$ python3 -q
>>> import numpy as np
>>> import numpy.linalg as la
>>> np.set_printoptions(suppress=True, linewidth=200)
>>> def tidy(a):
...     return np.round(a, 2) + 0
... 
>>> A = np.load("data.npy")
>>> tidy(A)
array([[ 1.86,  2.57,  2.29],
       [-2.46, -0.31,  0.85],
       [ 1.2 ,  2.14,  2.07],
       [ 1.11,  2.08,  2.04],
       [ 3.95,  3.97,  2.98],
       [-2.96, -0.64,  0.68],
       [ 4.7 ,  4.47,  3.23],
       [-1.25,  0.5 ,  1.25],
       [ 1.59,  2.39,  2.2 ],
       [ 4.78,  4.52,  3.26],
       [ 1.55,  2.37,  2.18],
       [ 2.94,  3.29,  2.65],
       [ 5.25,  4.83,  3.42],
       [-0.49,  1.01,  1.5 ],
       [ 0.82,  1.88,  1.94],
       [-0.04,  1.31,  1.65],
       [ 1.73,  2.49,  2.24],
       [ 1.96,  2.64,  2.32]])
>>> Uu, sigma, VT = la.svd(A)
>>> np.argmax(sigma[:-1] / (sigma[1:] + 1e-6)) + 1
np.int64(2)
>>> B = Uu[:, :2] @ np.diag(sigma[:2]) @ VT[:2]
>>> tidy(B)
array([[ 1.86,  2.57,  2.29],
       [-2.46, -0.31,  0.85],
       [ 1.2 ,  2.14,  2.07],
       [ 1.11,  2.08,  2.04],
       [ 3.95,  3.97,  2.98],
       [-2.96, -0.64,  0.68],
       [ 4.7 ,  4.47,  3.23],
       [-1.25,  0.5 ,  1.25],
       [ 1.59,  2.39,  2.2 ],
       [ 4.78,  4.52,  3.26],
       [ 1.55,  2.37,  2.18],
       [ 2.94,  3.29,  2.65],
       [ 5.25,  4.83,  3.42],
       [-0.49,  1.01,  1.5 ],
       [ 0.82,  1.88,  1.94],
       [-0.04,  1.31,  1.65],
       [ 1.73,  2.49,  2.24],
       [ 1.96,  2.64,  2.32]])
>>> W2 = A[[12, 6]].astype(float)
>>> for _ in range(4):
...     idx = la.norm(A[:, None] - W2, axis=-1).argmin(axis=1)
...     W2 = np.array([A[idx == j].mean(axis=0) for j in range(2)])
... 
>>> idx
array([1, 1, 1, 1, 0, 1, 0, 1, 1, 0, 1, 0, 0, 1, 1, 1, 1, 1])
>>> tidy(W2)
array([[4.32, 4.22, 3.11],
       [0.36, 1.57, 1.79]])
>>> tidy(W2[1] - W2[0])
array([-3.97, -2.65, -1.32])
>>> cov = np.cov(A, rowvar=False)
>>> cov.shape
(3, 3)
>>> tidy(np.polyfit(A[:, 1], A[:, 0], 1))
array([ 1.5, -2. ])
>>> np.argwhere(np.triu(np.abs(np.corrcoef(A.T)) > 0.8, 1))
array([[0, 1],
       [0, 2],
       [1, 2]])
>>> tidy(A.std(axis=0))
array([2.28, 1.52, 0.76])
>>> idx = A[:, 0] > np.median(A[:, 0])
>>> f = A[idx].mean(axis=0) - A[~idx].mean(axis=0)
>>> tidy((((A - A.mean(axis=0)) @ f > 0) == idx).mean())
np.float64(0.94)
>>> idx.astype(int)
array([1, 0, 0, 0, 1, 0, 1, 0, 1, 1, 0, 1, 1, 0, 0, 0, 1, 1])
>>> ((A - A.mean(axis=0)) @ f > 0).astype(int)
array([1, 0, 0, 0, 1, 0, 1, 0, 1, 1, 1, 1, 1, 0, 0, 0, 1, 1])
>>> M = np.array([[5.0, -4.0, 2.0, -2.0],
...     [0.0, 1.0, 0.0, 0.0],
...     [-4.0, 4.0, -1.0, 2.0],
...     [0.0, 0.0, 0.0, 1.0]])
>>> f = np.array([1, 0, 2, 0])
>>> B = M + np.outer(f, np.eye(4)[1])
>>> tidy(la.det(B) / la.det(M)), tidy(1 + la.solve(M, f)[1])
(np.float64(1.0), np.float64(1.0))
>>> tidy(la.det(M))
np.float64(3.0)
>>> tidy(la.matrix_power(M, 4))
array([[ 161., -160.,   80.,  -80.],
       [   0.,    1.,    0.,    0.],
       [-160.,  160.,  -79.,   80.],
       [   0.,    0.,    0.,    1.]])
>>> (M + M.T) / 2
array([[ 5., -2., -1., -1.],
       [-2.,  1.,  2.,  0.],
       [-1.,  2., -1.,  1.],
       [-1.,  0.,  1.,  1.]])
>>> np.allclose(M @ M.T, M.T @ M)
False
>>> np.allclose(M, M.T)
False
>>> B = M[0, 0] * M[1:] - np.outer(M[1:, 0], M[0])
>>> B
array([[0., 5., 0., 0.],
       [0., 4., 3., 2.],
       [0., 0., 0., 5.]])
>>> la.matrix_rank(B), la.matrix_rank(M)
(np.int64(3), np.int64(4))
>>> np.flatnonzero(~B.round(6).any(axis=1))
array([], dtype=int64)
>>> B = M / la.norm(M, axis=1, keepdims=True)
>>> cov = B @ B.T
>>> tidy(la.norm(B, axis=1))
array([1., 1., 1., 1.])
>>> tidy(np.degrees(np.arccos(np.clip(cov[3, 0], -1, 1))))
np.float64(106.6)
>>> tidy(cov)
array([[ 1.  , -0.57, -0.99, -0.29],
       [-0.57,  1.  ,  0.66,  0.  ],
       [-0.99,  0.66,  1.  ,  0.33],
       [-0.29,  0.  ,  0.33,  1.  ]])
>>> (np.abs(cov) > 0.9).astype(int)
array([[1, 0, 1, 0],
       [0, 1, 0, 0],
       [1, 0, 1, 0],
       [0, 0, 0, 1]])
>>> np.argwhere(np.triu(np.abs(cov) > 0.95, 1))
array([[0, 2]])
>>> mat = np.load("test9.npy")
>>> tidy(mat)
array([[ 0.2 , -0.36,  0.16],
       [-0.36,  0.66, -0.3 ],
       [ 0.16, -0.3 ,  0.14]])
>>> # rank 1
>>> r = la.matrix_rank(mat)
>>> r
np.int64(1)
>>> null = la.svd(mat)[2][r:].T
>>> tidy(mat @ null)
array([[0., 0.],
       [0., 0.],
       [0., 0.]])
>>> [int(la.matrix_rank(mat[:, :j + 1])) for j in range(3)]
[1, 1, 1]
>>> tidy(mat @ la.pinv(mat) @ mat)
array([[ 0.2 , -0.36,  0.16],
       [-0.36,  0.66, -0.3 ],
       [ 0.16, -0.3 ,  0.14]])
>>> np.allclose(mat[:-1].T @ la.lstsq(mat[:-1].T, mat[-1])[0], mat[-1])
True
>>> B = mat / np.sqrt((mat ** 2).mean(axis=1, keepdims=True))
>>> la.matrix_rank(mat - mat.mean(axis=1, keepdims=True))
np.int64(1)
>>> tidy(mat - mat.mean(axis=1, keepdims=True))
array([[ 0.2 , -0.36,  0.16],
       [-0.36,  0.66, -0.3 ],
       [ 0.16, -0.3 ,  0.14]])
>>> tidy(B[2])
array([ 0.77, -1.41,  0.64])
>>> vals, V = la.eigh(mat)
>>> vec = np.array([2, -3, 0])
>>> tidy(V * np.maximum(vals, 0) @ V.T)
array([[ 0.2 , -0.36,  0.16],
       [-0.36,  0.66, -0.3 ],
       [ 0.16, -0.3 ,  0.14]])
>>> tidy(V * np.abs(vals) @ V.T)
array([[ 0.2 , -0.36,  0.16],
       [-0.36,  0.66, -0.3 ],
       [ 0.16, -0.3 ,  0.14]])
>>> (np.sign(V[:, -1].round(6)) == np.sign(V[0, -1].round(6))).astype(int)
array([1, 0, 1])
>>> tidy(vec @ mat @ vec)
np.float64(11.13)
>>> tidy(la.eigvalsh(mat[1:, 1:]))
array([0. , 0.8])
>>> tidy(np.abs(mat).sum(axis=1).max()), tidy(np.abs(vals).max())
(np.float64(1.33), np.float64(1.0))
>>> Uu, sigma, VT = la.svd(mat)
>>> V = VT[:(sigma > 1e-8).sum()]
>>> rng = np.random.default_rng(9432)
>>> vec = mat[2] + 5 * mat[1] + rng.integers(2) * np.eye(3)[2]
>>> tidy(vec)
array([-1.65,  3.02, -0.37])
>>> tidy(V.T @ V)
array([[ 0.2 , -0.36,  0.16],
       [-0.36,  0.66, -0.3 ],
       [ 0.16, -0.3 ,  0.14]])
>>> la.matrix_rank(np.vstack([mat, vec]))
np.int64(2)
>>> np.allclose(V.T @ V @ vec, vec)
False
>>> F = np.loadtxt("layer0.csv", delimiter=",")
>>> F
array([[ 0.,  0.,  0.],
       [-2.,  0.,  0.],
       [-1., -2., -1.]])
>>> # triangular: eigenvalues sit on the diagonal
>>> tidy(np.sort(la.eigvals(F)))
array([-1.,  0.,  0.])
>>> F @ F
array([[0., 0., 0.],
       [0., 0., 0.],
       [5., 2., 1.]])
>>> tidy(la.matrix_power(F - np.diag(np.diag(F)), 3))
array([[0., 0., 0.],
       [0., 0., 0.],
       [0., 0., 0.]])
>>> r = la.matrix_rank(F)
>>> r
np.int64(2)
>>> null = la.svd(F)[2][r:].T
>>> null[:, 0] / null[np.abs(null[:, 0]).round(6).argmax(), 0]
array([ 0. , -0.5,  1. ])
>>> null.shape
(3, 1)
>>> np.allclose(F @ null, 0)
True
>>> f = np.array([0, 0, 0])
>>> np.polyval(f, F[1])
array([0., 0., 0.])
>>> np.correlate(F[1], F[0], "full")
array([0., 0., 0., 0., 0.])
>>> np.cross(F[1, :3], F[0, :3])
array([ 0.,  0., -0.])
>>> feats = np.load("run14.npy")
>>> feats
array([[  0.8,   4. ,  -0.7,  -0.6],
       [ -0.4,  18. ,   1.3,   0.4],
       [  0.2, -12. ,   1.1,  -0.4]])
>>> vec = np.array([5, 0, 5, 3])
>>> h = np.maximum(feats @ vec, 0)
>>> np.flatnonzero(h > 1e-9)
array([1, 2])
>>> np.maximum(feats @ (3 * vec), 0)
array([ 0. , 17.1, 15.9])
>>> tidy(feats.T @ h)
array([-1.22, 39.  , 13.24,  0.16])
>>> tidy(np.maximum(feats @ vec, 0) - np.maximum(-feats @ vec, 0))
array([-1.3,  5.7,  5.3])
>>> B = feats / np.sqrt((feats ** 2).mean(axis=1, keepdims=True))
>>> la.matrix_rank(feats - feats.mean(axis=1, keepdims=True))
np.int64(3)
>>> tidy(la.norm(B, axis=1))
array([2., 2., 2.])
>>> cov = feats.T @ feats
>>> tidy(cov)
array([[  0.84,  -6.4 ,  -0.86,  -0.72],
       [ -6.4 , 484.  ,   7.4 ,   9.6 ],
       [ -0.86,   7.4 ,   3.39,   0.5 ],
       [ -0.72,   9.6 ,   0.5 ,   0.68]])
>>> np.allclose(cov, cov.T)
True
>>> tidy(la.eigvalsh(cov)[::-1])
array([484.39,   3.57,   0.95,   0.  ])
>>> E = np.load("mat.npy")
>>> E
array([[-6.17, -3.48, -1.81],
       [-4.78, -5.76,  0.99],
       [-4.23, -4.09,  0.73],
       [-4.3 , -3.17, -1.33],
       [-0.71, -2.14,  3.47],
       [-3.87, -3.27,  0.46],
       [-3.31, -1.28,  1.36],
       [-1.57, -1.98,  3.35],
       [-1.14, -0.91,  4.21],
       [-1.48, -2.27,  5.82],
       [-5.53, -1.94,  0.77],
       [-1.13, -0.61,  3.55],
       [-6.13, -4.73, -1.33],
       [-3.64, -3.85, -1.09],
       [-1.61, -1.82,  4.75],
       [-1.97, -1.75,  4.8 ],
       [-4.18, -3.15, -0.68],
       [-1.14, -3.41,  6.54],
       [-0.92, -0.14,  2.77],
       [-5.06, -3.21, -0.44],
       [-1.1 , -2.6 ,  4.72],
       [ 0.61, -1.63,  3.88]])
>>> W2 = E[[18, 13]].astype(float)
>>> for _ in range(4):
...     idx = la.norm(E[:, None] - W2, axis=-1).argmin(axis=1)
...     W2 = np.array([E[idx == j].mean(axis=0) for j in range(2)])
... 
>>> idx
array([1, 1, 1, 1, 0, 1, 1, 0, 0, 0, 1, 0, 1, 1, 0, 0, 1, 0, 0, 1, 0, 0])
>>> tidy(W2)
array([[-1.11, -1.75,  4.35],
       [-4.65, -3.45, -0.22]])
>>> np.bincount(idx)
array([11, 11])
